% ipython --no-banner

In [1]: import numpy as np

In [2]: import numpy.linalg as la

In [3]: np.set_printoptions(precision=3, suppress=True, linewidth=140)

In [4]: data = np.loadtxt("a.csv", delimiter=",")

In [5]: print(data)
[[ 0. -2.  2.  1.  2. -1. -1. -1. -2. -3.  4.  1. -4.  1.]
 [ 2.  0. -1.  2.  1.  0. -2.  2.  0.  1.  3.  3.  3. -2.]
 [-2.  1.  0.  1.  2.  3. -1.  0.  1.  1. -1. -1. -1. -1.]
 [-1. -2. -1.  0. -2. -1. -1. -1. -4.  0.  3.  0.  1.  2.]
 [-2. -1. -2.  2.  0.  1. -1. -1.  1.  2.  1. -4.  2.  0.]
 [ 1.  0. -3.  1. -1.  0.  4.  1.  0.  1.  1.  0.  0. -3.]
 [ 1.  2.  1.  1.  1. -4.  0.  3. -1.  3. -2.  0.  3.  0.]
 [ 1. -2.  0.  1.  1. -1. -3.  0.  0.  3.  1.  1.  2.  0.]
 [ 2.  0. -1.  4. -1.  0.  1.  0.  0.  0. -1.  1. -1.  2.]
 [ 3. -1. -1.  0. -2. -1. -3. -3.  0.  0. -1.  1.  0.  2.]
 [-4. -3.  1. -3. -1. -1.  2. -1.  1.  1.  0.  0.  2.  1.]
 [-1. -3.  1.  0.  4.  0.  0. -1. -1. -1.  0.  0.  1. -2.]
 [ 4. -3.  1. -1. -2.  0. -3. -2.  1.  0. -2. -1.  0.  0.]
 [-1.  2.  1. -2.  0.  3.  0.  0. -2. -2. -1.  2.  0.  0.]]

In [6]: # antisymmetric, zero diagonal

In [7]: x = np.array([-1, -3, 1, 1, -3, 0, -2, 0, 3, 3, -2, -2, 0, -3])

In [8]: print(x @ data @ x)
0.0

In [9]: O = la.solve(np.eye(14) - data, np.eye(14) + data)

In [10]: print(np.round(la.det(O), 3))
1.0

In [11]: W = np.array([[0, 0, -5],
    ...:     [1, 1, 1],
    ...:     [-2, -2, -1],
    ...:     [3, -1, -5],
    ...:     [-3, -1, -3],
    ...:     [-3, -4, -2],
    ...:     [2, -5, 2],
    ...:     [-1, 4, -4],
    ...:     [2, 0, 4],
    ...:     [0, 4, 1],
    ...:     [3, 5, 0],
    ...:     [5, 5, -4],
    ...:     [-5, 3, 4],
    ...:     [-1, 0, 3]])

In [12]: c = np.array([2, 0, 3])

In [13]: act = np.maximum(data @ W + c, 0)

In [14]: print((act > 0).mean(axis=0))
[0.429 0.357 0.286]

In [15]: basis = np.array([[2, 2, 0], [1, 1, 2], [1, 1, 0]])

In [16]: print((act @ basis).round(6).argmax(axis=1))
[0 2 0 2 0 0 2 2 0 0 0 0 0 0]

In [17]: Uu, sv, Vh = la.svd(data, full_matrices=False)

In [18]: print((sv > 1e-8).sum())
14

In [19]: print(Uu.shape, sv.shape, Vh.shape)
(14, 14) (14,) (14, 14)

In [20]: rng = np.random.default_rng(50858)

In [21]: lab = rng.permutation(14)

In [22]: other = data[:, lab] * rng.choice([-1, 1], 14)

In [23]: print(other)
[[ 2. -1.  2. -0. -1. -2. -4.  1.  1.  2. -4. -3.  1. -1.]
 [-0.  0. -0. -2. -3. -1. -3.  2. -2. -1.  3.  1.  2.  2.]
 [-1.  3. -1.  2.  1. -2.  1.  1. -0.  0. -1.  1.  1.  1.]
 [ 2. -1.  4.  1. -0.  2. -3.  1.  1. -1.  1.  0.  0. -2.]
 [ 1.  1. -1.  2.  4. -0. -1.  1.  1. -2.  2.  2.  2. -0.]
 [-0.  0. -0. -1. -0.  1. -1. -4. -1. -3.  0.  1.  1.  3.]
 [-2. -4.  1. -1. -0. -1.  2. -0. -3.  1.  3.  3.  1. -0.]
 [ 2. -1. -0. -1. -1. -1. -1.  3. -0.  0.  2.  3.  1. -0.]
 [-0.  0. -0. -2. -1.  1.  1. -1. -0. -1. -1.  0.  4. -2.]
 [ 1. -1. -0. -3. -1.  2.  1.  3.  3. -1.  0.  0.  0. -2.]
 [ 3. -1. -1.  4. -0.  1. -0. -2.  1.  1.  2.  1. -3. -1.]
 [ 3.  0.  1.  1. -0. -4. -0. -0.  1.  1.  1. -1.  0.  2.]
 [ 3.  0. -1. -4.  1.  2.  2.  3.  2.  1.  0.  0. -1. -0.]
 [-2.  3.  2.  1. -2. -0.  1. -0. -0.  1.  0. -2. -2. -0.]]

In [24]: Uu, _, Vh = la.svd(data.T @ other)

In [25]: print(lab)
[ 1  5  8  0 11  4 10  6  7  2 12  9  3 13]

In [26]: t = np.radians(72)

In [27]: R = np.eye(14)

In [28]: R[4, 4] = R[7, 7] = np.cos(t)

In [29]: R[4, 7], R[7, 4] = -np.sin(t), np.sin(t)

In [30]: other = data @ R.T

In [31]: print(la.svd(data, compute_uv=False), la.svd(other, compute_uv=False))
[10.395 10.395  8.872  8.872  7.398  7.398  5.815  5.815  3.735  3.735  2.138  2.138  0.415  0.415] [10.395 10.395  8.872  8.872  7.398  7.398  5.815  5.815  3.735  3.735  2.138  2.138  0.415  0.415]

In [32]: print(np.allclose(la.norm(data, axis=1), la.norm(other, axis=1)))
True

In [33]: print(round(float(la.det(R)), 3), np.round(np.trace(R), 3))
1.0 12.618

In [34]: A = np.loadtxt("data.csv", delimiter=",")

In [35]: print(A)
[[ -6.892  24.734  -1.769   9.784  -0.433]
 [  2.293   2.969 -11.42    0.911  -3.729]
 [-11.285 -17.056  -4.179   4.683  17.003]
 [  1.868 -16.495  -5.522  24.005  -2.159]
 [ -0.875   8.267 -11.25   18.51    6.279]
 [  4.121 -18.856  -6.395 -13.233   3.193]
 [  1.47  -13.148  -0.972   7.053  -0.703]
 [  0.427  13.502  -0.379  -6.053  -4.951]
 [-10.857   2.946  -4.745   3.054   0.538]
 [ -0.581 -10.342  -4.064  -9.422  -4.325]
 [ 21.835   4.932  -2.428  -7.005  -1.367]
 [  5.078   5.971  -1.577   1.142   4.111]
 [-10.727  14.988  -1.113  -9.174  -0.446]
 [  5.897  32.563  -2.808   0.685   1.793]]

In [36]: basis = A[[4, 6]].astype(float)

In [37]: for _ in range(4):
    ...:     lab = la.norm(A[:, None] - basis, axis=-1).argmin(axis=1)
    ...:     basis = np.array([A[lab == j].mean(axis=0) for j in range(2)])
    ...: 

In [38]: print(lab)
[0 1 1 1 0 1 1 0 0 1 1 0 0 0]

In [39]: print(np.abs(basis[1] - basis[0]).argmax())
1

In [40]: print(basis)
[[-2.564 14.71  -3.377  2.564  0.984]
 [ 2.817 -9.714 -4.997  0.999  1.13 ]]

In [41]: x = np.array([2, -3, 5, -2, -5])

In [42]: target = A @ x

In [43]: c, lr = np.zeros(5), 1 / la.norm(A, 2) ** 2

In [44]: for i in range(60):
    ...:     c -= lr * A.T @ (A @ c - target)
    ...:     if i % 10 == 0: print(i, round(la.norm(A @ c - target), 3))
    ...: 
0 149.115
10 31.419
20 8.928
30 2.539
40 0.722
50 0.205

In [45]: print(round(la.cond(A), 3))
3.54

In [46]: print(c)
[ 2.    -3.     4.998 -2.001 -4.998]

In [47]: print(data.mean(axis=0))
[ 0.214 -0.857 -0.143  0.5    0.143 -0.143 -0.571 -0.286 -0.429  0.429  0.357  0.214  0.571  0.   ]

In [48]: print(data.sum(axis=0))
[  3. -12.  -2.   7.   2.  -2.  -8.  -4.  -6.   6.   5.   3.   8.   0.]

In [49]: data[:, 14]
IndexError: index 14 is out of bounds for axis 1 with size 14


In [50]: print(round(la.norm(data), 3))
24.249

In [51]: print(np.abs(data).max())
4.0

In [52]: def softmax(z):
    ...:     e = np.exp(z - z.max(axis=-1, keepdims=True))
    ...:     return e / e.sum(axis=-1, keepdims=True)
    ...: 

In [53]: print(np.round(softmax(A[9]), 3) + 0)
[0.948 0.    0.029 0.    0.022]

In [54]: scores = A @ A.T / np.sqrt(5)

In [55]: print(softmax(scores)[9] @ A)
[  4.121 -18.856  -6.395 -13.233   3.193]

In [56]: hat = A @ la.solve(A.T @ A, A.T)

In [57]: print(la.matrix_rank(np.eye(14) - hat))
9

In [58]: m1 = np.load("sample15.npy")

In [59]: print(m1)
[[80.  9. 81. 45. 63. 63. 54. 18. 36. 18.]
 [ 9.  0.  9.  5.  7.  7.  6.  2.  4.  2.]
 [81.  9. 80. 45. 63. 63. 54. 18. 36. 18.]
 [45.  5. 45. 24. 35. 35. 30. 10. 20. 10.]
 [63.  7. 63. 35. 48. 49. 42. 14. 28. 14.]
 [63.  7. 63. 35. 49. 48. 42. 14. 28. 14.]
 [54.  6. 54. 30. 42. 42. 35. 12. 24. 12.]
 [18.  2. 18. 10. 14. 14. 12.  3.  8.  4.]
 [36.  4. 36. 20. 28. 28. 24.  8. 15.  8.]
 [18.  2. 18. 10. 14. 14. 12.  4.  8.  3.]]

In [60]: Uu, sv, Vh = la.svd(m1)

In [61]: print(sv)
[345.   1.   1.   1.   1.   1.   1.   1.   1.   1.]

In [62]: print(np.argmax(sv[:-1] / (sv[1:] + 1e-6)) + 1)
1

In [63]: other = Uu[:, :1] @ np.diag(sv[:1]) @ Vh[:1]

In [64]: print(np.round(la.norm(m1 - other, 2), 3), np.round(sv[1], 3))
1.0 1.0

In [65]: print(la.matrix_rank(m1, rtol=0.05))
1

In [66]: print(round(float(la.norm(m1 - other) / la.norm(m1)), 3))
0.009

In [67]: print(round(np.abs(m1 - other).max(), 3))
0.997

In [68]: T = np.stack([m1, 5 * m1, m1[::-1]])

In [69]: print(la.matrix_rank(T))
[10 10 10]

In [70]: print(la.norm(T, axis=(1, 2)))
[ 345.013 1725.065  345.013]

In [71]: Ac = A - A.mean(axis=0)

In [72]: Uu, sv, Vh = la.svd(Ac, full_matrices=False)

In [73]: print(np.round((sv ** 2).sum() ** 2 / (sv ** 4).sum(), 3))
2.709

In [74]: print(sv)
[58.123 40.016 30.503 17.951 11.594]

In [75]: print(np.searchsorted(np.cumsum(sv ** 2) / (sv ** 2).sum(), 0.9) + 1)
3

In [76]: print(np.abs(Vh[-1]))
[0.042 0.044 0.991 0.112 0.051]

In [77]: print(Vh[0] * np.sign(Vh[0, np.abs(Vh[0]).argmax()]))
[ 0.03   0.991  0.055 -0.069 -0.094]

In [78]: print(sv ** 2 / (sv ** 2).sum())
[0.531 0.252 0.146 0.051 0.021]

In [79]: print(np.abs(Uu[:, 0]).argmax())
13

In [80]: print(np.abs(Vh[0]).argmax())
1

In [81]: print(np.round(Ac.mean(axis=0), 3) + 0)
[0. 0. 0. 0. 0.]

In [82]: lab = rng.permutation(10)

In [83]: print(lab)
[5 7 3 4 6 2 1 0 9 8]

In [84]: other = m1[lab][:, lab]

In [85]: print(np.allclose(other, m1))
False

In [86]: print(np.trace(other))
336.0

In [87]: print(round(float(la.det(other)), 3), np.round(la.det(m1[lab]), 3))
-345.0 -345.0

In [88]: other = m1 / np.sqrt((m1 ** 2).mean(axis=1, keepdims=True))

In [89]: print(la.matrix_rank(other) == la.matrix_rank(m1))
True

In [90]: print(la.norm(other, axis=1))
[3.162 3.162 3.162 3.162 3.162 3.162 3.162 3.162 3.162 3.162]

In [91]: mat = np.vander(np.arange(10) - 1, 4, increasing=True)

In [92]: print(mat)
[[  1  -1   1  -1]
 [  1   0   0   0]
 [  1   1   1   1]
 [  1   2   4   8]
 [  1   3   9  27]
 [  1   4  16  64]
 [  1   5  25 125]
 [  1   6  36 216]
 [  1   7  49 343]
 [  1   8  64 512]]

In [93]: Uu, sv, Vh = la.svd(mat)

In [94]: print(np.argmax(sv[:-1] / (sv[1:] + 1e-6)) + 1)
1

In [95]: print(sv)
[675.044  16.202   1.916   1.751]

In [96]: other = Uu[:, :1] @ np.diag(sv[:1]) @ Vh[:1]

In [97]: print(round(np.abs(mat - other).max(), 3))
7.563

In [98]: print(np.round(la.norm(mat - other, 2), 3), round(float(sv[1]), 3))
16.202 16.202

In [99]: print(la.matrix_rank(other))
1

In [100]: print(la.matrix_rank(mat, rtol=0.05))
1

In [101]: W0 = np.load("w.npy")

In [102]: print(W0)
[[ 0.46 -0.9  -0.58 -0.1  -0.22  1.96  0.74  1.08 -0.1  -0.68  0.14  1.38  0.6 ]
 [ 0.59  4.89 -1.43  1.17  2.53 -0.17 -4.53 -2.86 -2.15  0.33 -1.03 -1.62  0.83]
 [-0.39  3.59 -0.13  0.81  1.45 -2.35 -2.69 -0.88 -1.52  0.25 -1.02 -0.98  0.53]
 [-2.75 -2.29  2.07 -0.93 -2.33 -3.83  0.57  2.62  0.95  0.39 -0.45  0.98 -1.99]
 [ 0.35  3.53  0.15  0.87  1.79 -2.52 -1.61 -2.42 -0.79  0.76 -0.37 -2.57  0.46]
 [-1.39  0.59  0.57 -0.09 -0.37 -2.16 -1.61  0.4  -0.34  0.34 -0.7   0.01 -0.86]
 [ 0.41 -1.29  0.07 -0.21 -0.41  0.91  1.65  0.62  0.55 -0.27  0.47  0.48  0.23]
 [-1.16 -0.56 -0.04 -0.12 -0.88 -0.12  0.16  4.32 -1.08 -1.4  -0.96  3.6   0.88]]

In [103]: r = la.matrix_rank(W0)

In [104]: print(r)
4

In [105]: ns = la.svd(W0)[2][r:].T

In [106]: print([int(la.matrix_rank(W0[:i])) for i in range(1, len(W0) + 1)])
[1, 2, 3, 4, 4, 4, 4, 4]

In [107]: print([int(la.matrix_rank(W0[:, :j + 1])) for j in range(13)])
[1, 2, 3, 4, 4, 4, 4, 4, 4, 4, 4, 4, 4]

In [108]: Uu, sv, Vh = la.svd(W0)

In [109]: evecs = Vh[:(sv > 1e-8).sum()]

In [110]: x = W0[5] + 3 * W0[7] + rng.integers(2) * np.eye(13)[11]

In [111]: print(x)
[-4.87 -1.09  0.45 -0.45 -3.01 -2.52 -1.13 13.36 -3.58 -3.86 -3.58 11.81  1.78]

In [112]: print(la.matrix_rank(np.vstack([W0, x])))
5
